In [1]: import numpy as np

In [2]: np.set_printoptions(suppress=True, linewidth=100)

In [3]: W0 = np.load("case3.npy")

In [4]: print(W0)
[[ 2.77 -0.33 -2.83]
 [ 0.96  3.23  0.36]
 [-2.01  1.58  0.67]
 [-0.24  2.45  3.64]
 [ 0.14 -1.03 -0.64]
 [ 0.48 -1.06 -2.16]
 [-1.05 -0.65 -0.19]
 [ 1.15  0.41 -2.7 ]
 [-0.02  0.94  2.14]
 [ 1.37 -3.47  0.44]
 [ 1.34  2.36  1.67]
 [-0.54  3.51  3.1 ]
 [ 0.66  3.25  6.53]
 [ 0.75 -5.99 -0.41]
 [ 1.05  0.97 -0.76]
 [ 0.52 -2.29  4.32]
 [-0.41  4.78  2.4 ]
 [-3.27 -3.14 -0.08]
 [ 1.26 -1.41 -2.82]
 [-0.46 -1.5   1.33]
 [-0.7  -0.34  0.96]
 [ 2.91  3.04  0.21]
 [-0.07 -5.49 -3.6 ]
 [-2.55 -0.52 -2.9 ]]

In [5]: print(np.round(W0.sum(axis=0), 2))
[ 4.04 -0.7   8.68]

In [6]: print(W0.shape)
(24, 3)

In [7]: print(np.abs(W0).max())
6.53

In [8]: print(round(float(np.linalg.norm(W0)), 2))
19.57

In [9]: print(np.linalg.matrix_rank(W0))
3

In [10]: print(np.round(W0.mean(axis=0), 2))
[ 0.17 -0.03  0.36]

In [11]: print(np.unravel_index(np.abs(W0).argmax(), W0.shape))
(np.int64(12), np.int64(2))

In [12]: cent = W0[[11, 15]].astype(float)

In [13]: for _ in range(5):
    ...:     labels = np.linalg.norm(W0[:, None] - cent, axis=-1).argmin(axis=1)
    ...:     cent = np.array([W0[labels == j].mean(axis=0) for j in range(2)])
    ...: 

In [14]: print(labels)
[1 0 0 0 1 1 1 1 0 1 0 0 0 1 1 1 0 1 1 1 1 0 1 1]

In [15]: print(np.bincount(labels))
[ 9 15]

In [16]: print(np.abs(cent[1] - cent[0]).argmax())
1

In [17]: print(np.round(cent[1] - cent[0], 2))
[-0.2  -4.52 -3.1 ]

In [18]: M2 = np.c_[W0[:, :2] @ np.array([[9, 3], [3, 2]]), np.array([1, -2, 0, 1, 0, 2, 2, -2, 0, 2, -2, 1, 2, 2, 1, 1, -2, 0, -1, -1, 2, -2, 2, -2])]

In [19]: print(M2.round(2))
[[ 23.94   7.65   1.  ]
 [ 18.33   9.34  -2.  ]
 [-13.35  -2.87   0.  ]
 [  5.19   4.18   1.  ]
 [ -1.83  -1.64   0.  ]
 [  1.14  -0.68   2.  ]
 [-11.4   -4.45   2.  ]
 [ 11.58   4.27  -2.  ]
 [  2.64   1.82   0.  ]
 [  1.92  -2.83   2.  ]
 [ 19.14   8.74  -2.  ]
 [  5.67   5.4    1.  ]
 [ 15.69   8.48   2.  ]
 [-11.22  -9.73   2.  ]
 [ 12.36   5.09   1.  ]
 [ -2.19  -3.02   1.  ]
 [ 10.65   8.33  -2.  ]
 [-38.85 -16.09   0.  ]
 [  7.11   0.96  -1.  ]
 [ -8.64  -4.38  -1.  ]
 [ -7.32  -2.78   2.  ]
 [ 35.31  14.81  -2.  ]
 [-17.1  -11.19   2.  ]
 [-24.51  -8.69  -2.  ]]

In [20]: print(np.round(np.linalg.lstsq(W0, M2[:, 0])[0], 2) + 0)
[9. 3. 0.]

In [21]: print(np.round(np.linalg.norm(M2 - W0 @ np.linalg.lstsq(W0, M2)[0], axis=0), 2) + 0)
[0.   0.   6.06]

In [22]: print(np.round(np.linalg.norm(np.linalg.qr(W0)[0].T @ M2, axis=0) ** 2 / ((M2 ** 2).sum(axis=0) + 1e-12), 2))
[1.   1.   0.38]

In [23]: print(np.linalg.matrix_rank(M2))
3

In [24]: print(np.linalg.matrix_rank(np.c_[W0, M2]))
4

In [25]: u = np.array([3, 2, 2, 3]) + 0.5

In [26]: F = np.outer(u, u) / (u @ u)

In [27]: print(F.round(2))
[[0.33 0.24 0.24 0.33]
 [0.24 0.17 0.17 0.24]
 [0.24 0.17 0.17 0.24]
 [0.33 0.24 0.24 0.33]]

In [28]: proj = np.triu(np.array([[0, 9, 9, 5], [7, 3, 0, 4], [8, 5, 0, 9], [8, 5, 5, 3]]), 1) + np.eye(4)

In [29]: M2 = proj @ F @ np.linalg.inv(proj)

In [30]: print(np.trace(M2), np.trace(F))
1.0 1.0

In [31]: print(np.round(np.poly(M2), 2) + 0)
[ 1. -1.  0.  0.  0.]

In [32]: print(M2.round(2))
[[  6.24 -51.73 -51.73 647.51]
 [  1.56 -12.93 -12.93 161.88]
 [  3.22 -26.65 -26.65 333.57]
 [  0.33  -2.74  -2.74  34.34]]

In [33]: print(round(float(np.linalg.det(M2)), 2))
0.0

In [34]: U, s, Vh = np.linalg.svd(F)

In [35]: vecs = Vh[:(s > 1e-8).sum()]

In [36]: rng = np.random.default_rng(7146)

In [37]: x = F[1] + 2 * F[3] + rng.integers(2) * np.eye(4)[0]

In [38]: print(x.round(2))
[0.9  0.64 0.64 0.9 ]

In [39]: print(np.round(np.diag(vecs.T @ vecs), 2))
[0.33 0.17 0.17 0.33]

In [40]: print(round(np.linalg.norm(x - vecs.T @ vecs @ x), 2))
0.0

In [41]: J = np.array([[6.01, 8.97, 21.99, 31.02],
    ...:     [18.01, 3.0, 18.02, 21.0],
    ...:     [14.97, 8.0, 26.04, 34.0],
    ...:     [9.02, 2.99, 12.04, 15.0]])

In [42]: proj = np.triu(np.array([[-3, -2, 2, 3], [1, -1, 2, -3], [1, 2, -2, -3], [3, -3, 1, 3]]), 1) + np.eye(4)

In [43]: M2 = proj @ J @ np.linalg.inv(proj)

In [44]: print(np.linalg.matrix_rank(M2))
4

In [45]: print(round(np.linalg.det(M2), 2))
-0.22

In [46]: print(np.argsort(-np.linalg.norm(J, axis=0).round(6), kind="stable")[:3])
[3 2 0]

In [47]: print(np.linalg.matrix_rank(J, rtol=0.1))
2

In [48]: print(round(float(np.linalg.norm(J, 2) / np.linalg.norm(J)), 2))
0.99

In [49]: print(np.linalg.cond(J) > 100)
True

In [50]: U, s, Vh = np.linalg.svd(J, full_matrices=False)

In [51]: print(np.round(np.sqrt((s ** 2).sum()), 2), round(np.linalg.norm(J), 2))
72.41 72.41

In [52]: print((s > 1e-8).sum())
4

In [53]: print(U.shape, s.shape, Vh.shape)
(4, 4) (4,) (4, 4)

In [54]: print(np.round(s / s[0], 2) + 0)
[1.   0.16 0.   0.  ]

In [55]: print(np.round(np.cumsum(s ** 2) / np.sum(s ** 2), 2))
[0.98 1.   1.   1.  ]

In [56]: print(np.allclose(U * s @ Vh, J))
True

In [57]: print(np.round(U.T @ J @ Vh.T, 2) + 0)
[[71.51  0.    0.    0.  ]
 [ 0.   11.43  0.    0.  ]
 [ 0.    0.    0.04  0.  ]
 [ 0.    0.    0.    0.01]]

In [58]: print(np.abs(U[:, 0]).round(6).argmax())
2

In [59]: feats = np.load("data.npy")

In [60]: print(feats)
[[4 8 0 0]
 [2 0 0 0]
 [0 0 4 8]
 [0 0 2 0]]

In [61]: vals, vecs = np.linalg.eig(feats)

In [62]: print(round(float(np.prod(vals)), 2))
256.0

In [63]: print(np.round(np.sort(np.linalg.eigvals(np.linalg.inv(feats))), 2))
[-0.4  -0.4   0.15  0.15]

In [64]: print(vals.round(2))
[ 6.47 -2.47  6.47 -2.47]

In [65]: Q, R = np.linalg.qr(feats)

In [66]: print(np.round(np.abs(np.diag(R)), 2))
[4.47 3.58 4.47 3.58]

In [67]: print(Q.round(2))
[[-0.89 -0.45  0.    0.  ]
 [-0.45  0.89  0.    0.  ]
 [-0.   -0.   -0.89 -0.45]
 [-0.   -0.   -0.45  0.89]]

In [68]: cent = np.array([[2, 6, 8], [2, 3, 8], [8, 8, 0]])

In [69]: mat = (rng.random((23, 3)) < 0.25) @ cent

In [70]: print(mat)
[[ 0  0  0]
 [ 2  6  8]
 [ 0  0  0]
 [ 0  0  0]
 [12 17 16]
 [ 0  0  0]
 [ 0  0  0]
 [ 8  8  0]
 [ 0  0  0]
 [ 8  8  0]
 [ 0  0  0]
 [ 0  0  0]
 [10 14  8]
 [ 8  8  0]
 [ 0  0  0]
 [ 2  3  8]
 [ 0  0  0]
 [12 17 16]
 [12 17 16]
 [ 0  0  0]
 [ 0  0  0]
 [ 2  3  8]
 [ 2  3  8]]

In [71]: # row 2 repeats row 0

In [72]: Ac = mat - mat.mean(axis=0)

In [73]: vecs = np.linalg.svd(Ac)[2][:2]

In [74]: M2 = Ac - Ac @ vecs.T @ vecs

In [75]: print(np.round(np.cov(Ac @ vecs.T, rowvar=False), 2) + 0)
[[84.24  0.  ]
 [ 0.    9.85]]

In [76]: print(np.round(M2.std(axis=0), 2))
[0.32 0.29 0.07]

In [77]: print(round(np.linalg.norm(M2) / np.linalg.norm(Ac), 2))
0.05

In [78]: print(np.round(np.diag(vecs.T @ vecs), 2))
[0.47 0.56 0.97]
